>>> import numpy as np
>>> from numpy import linalg as LA
>>> np.set_printoptions(precision=2, suppress=True, linewidth=120, legacy="1.25")
>>> r0 = np.array([1, -5, -2, 2, 2, 3, 2, -2, 2])
>>> rng = np.random.default_rng(84504)
>>> arr = np.outer(rng.normal(size=26), r0) + 0.05 * rng.normal(size=(26, 9))
>>> arr
array([[  0.98,  -4.45,  -1.91,   1.77,   1.85,   2.72,   1.76,  -1.81,   1.75],
       [ -1.24,   5.79,   2.25,  -2.31,  -2.34,  -3.52,  -2.25,   2.26,  -2.23],
       [  0.95,  -4.25,  -1.65,   1.69,   1.74,   2.5 ,   1.69,  -1.69,   1.76],
       [  2.4 , -11.87,  -4.76,   4.86,   4.8 ,   7.21,   4.71,  -4.76,   4.78],
       [ -0.39,   2.04,   0.86,  -0.82,  -0.79,  -1.23,  -0.77,   0.8 ,  -0.79],
       [ -0.97,   4.79,   1.94,  -1.81,  -1.95,  -2.79,  -1.97,   1.88,  -1.86],
       [  0.04,   0.01,  -0.09,  -0.01,   0.05,   0.04,   0.1 ,  -0.06,   0.03],
       [ -1.1 ,   5.54,   2.26,  -2.19,  -2.31,  -3.32,  -2.22,   2.24,  -2.2 ],
       [ -0.62,   3.29,   1.3 ,  -1.42,  -1.34,  -1.97,  -1.32,   1.36,  -1.36],
       [  1.34,  -6.98,  -2.67,   2.76,   2.73,   4.18,   2.8 ,  -2.82,   2.73],
       [ -1.26,   5.92,   2.48,  -2.26,  -2.49,  -3.62,  -2.4 ,   2.43,  -2.42],
       [  0.88,  -4.64,  -1.79,   1.84,   1.84,   2.74,   1.77,  -1.82,   1.85],
       [  0.92,  -4.48,  -1.73,   1.73,   1.78,   2.69,   1.81,  -1.8 ,   1.72],
       [  0.64,  -3.65,  -1.43,   1.48,   1.53,   2.21,   1.41,  -1.43,   1.4 ],
       [ -1.36,   6.75,   2.72,  -2.67,  -2.65,  -4.06,  -2.73,   2.64,  -2.59],
       [ -1.55,   8.11,   3.28,  -3.21,  -3.21,  -4.96,  -3.21,   3.26,  -3.25],
       [ -1.84,   8.8 ,   3.61,  -3.49,  -3.53,  -5.41,  -3.54,   3.49,  -3.59],
       [  1.65,  -8.26,  -3.23,   3.31,   3.33,   5.  ,   3.27,  -3.34,   3.24],
       [ -0.03,   0.34,   0.13,  -0.1 ,  -0.13,  -0.14,  -0.17,   0.09,  -0.14],
       [  0.91,  -4.58,  -1.79,   1.86,   1.82,   2.75,   1.92,  -1.7 ,   1.76],
       [  0.91,  -4.14,  -1.68,   1.77,   1.73,   2.52,   1.77,  -1.78,   1.65],
       [ -2.29,  11.1 ,   4.49,  -4.51,  -4.52,  -6.72,  -4.38,   4.34,  -4.41],
       [  1.3 ,  -6.62,  -2.78,   2.68,   2.63,   3.98,   2.67,  -2.7 ,   2.71],
       [  0.1 ,  -0.45,  -0.17,   0.09,   0.1 ,   0.22,   0.12,  -0.18,   0.15],
       [ -0.11,   0.67,   0.27,  -0.29,  -0.18,  -0.43,  -0.25,   0.34,  -0.2 ],
       [  0.19,  -1.19,  -0.48,   0.61,   0.55,   0.67,   0.44,  -0.55,   0.43]])
>>> [round(float(x), 2) for x in LA.svd(arr, compute_uv=False)[:3]]
[45.76, 0.37, 0.31]
>>> round(np.log10(LA.cond(arr)))
2
>>> np.argsort(-LA.norm(arr, axis=0).round(6), kind="stable")[:3]
array([1, 5, 4])
>>> LA.cond(arr) > 100
True
>>> d = LA.norm(arr[:, None] - arr[None], axis=-1)
>>> (d + 1e9 * np.eye(26)).round(6).argmin(axis=1)
array([12,  7, 20, 17,  8,  7, 23,  1,  4, 22,  1, 19,  0, 20, 10, 16, 15,  9, 24, 11,  2, 16,  9,  6, 18, 23])
>>> d.shape
(26, 26)
>>> np.unravel_index(d.round(6).argmax(), d.shape)
(3, 21)
>>> LA.matrix_rank(d ** 2)
11
>>> m1 = np.load("block2.npy")
>>> m1
array([[0, 1, 0, 0, 0, 0, 0, 2, 0],
       [1, 0, 0, 0, 0, 0, 0, 1, 1],
       [0, 0, 0, 0, 0, 2, 1, 0, 0],
       [0, 0, 0, 0, 2, 0, 0, 0, 0],
       [0, 0, 0, 1, 2, 0, 0, 0, 0],
       [0, 0, 1, 0, 0, 1, 0, 0, 0],
       [0, 0, 0, 0, 0, 0, 0, 0, 0],
       [0, 1, 0, 0, 0, 0, 0, 1, 1],
       [0, 1, 0, 0, 0, 0, 0, 2, 1]])
>>> # looks like rank 8
>>> np.unique(m1.round(6), axis=0).shape
(9, 9)
>>> r = LA.matrix_rank(m1)
>>> r
8
>>> N = LA.svd(m1)[2][r:].T
>>> np.round(N @ N.T, 2) + 0
array([[ 0.  ,  0.  ,  0.  ,  0.  ,  0.  ,  0.  ,  0.  ,  0.  ,  0.  ],
       [ 0.  ,  0.  ,  0.  ,  0.  ,  0.  ,  0.  ,  0.  ,  0.  ,  0.  ],
       [ 0.  ,  0.  ,  0.17,  0.  ,  0.  , -0.17,  0.33,  0.  ,  0.  ],
       [ 0.  ,  0.  ,  0.  ,  0.  ,  0.  ,  0.  ,  0.  ,  0.  ,  0.  ],
       [ 0.  ,  0.  ,  0.  ,  0.  ,  0.  ,  0.  ,  0.  ,  0.  ,  0.  ],
       [ 0.  ,  0.  , -0.17,  0.  ,  0.  ,  0.17, -0.33,  0.  ,  0.  ],
       [ 0.  ,  0.  ,  0.33,  0.  ,  0.  , -0.33,  0.67,  0.  ,  0.  ],
       [ 0.  ,  0.  ,  0.  ,  0.  ,  0.  ,  0.  ,  0.  ,  0.  ,  0.  ],
       [ 0.  ,  0.  ,  0.  ,  0.  ,  0.  ,  0.  ,  0.  ,  0.  ,  0.  ]])
>>> np.round(N[:, 0] / N[np.abs(N[:, 0]).round(6).argmax(), 0], 2) + 0
array([ 0. ,  0. ,  0.5,  0. ,  0. , -0.5,  1. ,  0. ,  0. ])
>>> LA.matrix_rank(m1.T @ m1), LA.matrix_rank(m1 @ m1.T)
(8, 8)
>>> np.allclose(m1 @ N, 0)
True
>>> np.round(m1 @ N, 2) + 0
array([[0.],
       [0.],
       [0.],
       [0.],
       [0.],
       [0.],
       [0.],
       [0.],
       [0.]])
